In [1]: import numpy as np

In [2]: np.set_printoptions(suppress=True, linewidth=200)

In [3]: X = np.loadtxt("w.csv", delimiter=",")

In [4]: X
Out[4]: 
array([[1., 0., 0., 0., 0.],
       [0., 1., 0., 0., 0.],
       [0., 0., 1., 0., 0.],
       [0., 2., 1., 1., 0.],
       [0., 2., 1., 1., 1.]])

In [5]: # 2 blocks once reordered

In [6]: u, g = X[2], X[4]

In [7]: u @ g
Out[7]: np.float64(1.0)

In [8]: pr = (u @ g) / (u @ u) * u

In [9]: np.outer(u, g)
Out[9]: 
array([[0., 0., 0., 0., 0.],
       [0., 0., 0., 0., 0.],
       [0., 2., 1., 1., 1.],
       [0., 0., 0., 0., 0.],
       [0., 0., 0., 0., 0.]])

In [10]: g - pr
Out[10]: array([0., 2., 0., 1., 1.])

In [11]: np.linalg.matrix_rank(X - X[0, 0] * np.eye(5))
Out[11]: np.int64(2)

In [12]: [int(np.linalg.matrix_rank(np.linalg.matrix_power(X, p))) for p in range(1, 6)]
Out[12]: [5, 5, 5, 5, 5]

In [13]: rng = np.random.default_rng(22)

In [14]: lab = rng.integers(0, 2, 4)

In [15]: K = np.array([[-2, -3, 2, 2], [0, 3, 1, -2], [-3, -3, -1, -1], [3, 2, -1, 0]]) * (lab[:, None] == lab)

In [16]: K
Out[16]: 
array([[-2,  0,  2,  0],
       [ 0,  3,  0, -2],
       [-3,  0, -1,  0],
       [ 0,  2,  0,  0]])

In [17]: # 2 blocks once reordered

In [18]: th = np.radians(135)

In [19]: R = np.eye(4)

In [20]: R[2, 2] = R[0, 0] = np.cos(th)

In [21]: R[2, 0], R[0, 2] = -np.sin(th), np.sin(th)

In [22]: R.round(3)
Out[22]: 
array([[-0.707,  0.   ,  0.707,  0.   ],
       [ 0.   ,  1.   ,  0.   ,  0.   ],
       [-0.707,  0.   , -0.707,  0.   ],
       [ 0.   ,  0.   ,  0.   ,  1.   ]])

In [23]: Y = K @ R.T

In [24]: np.round(np.abs(Y - K).max(axis=0), 3)
Out[24]: array([4.828, 0.   , 3.828, 0.   ])

In [25]: np.allclose(np.linalg.norm(K, axis=1), np.linalg.norm(Y, axis=1))
Out[25]: True
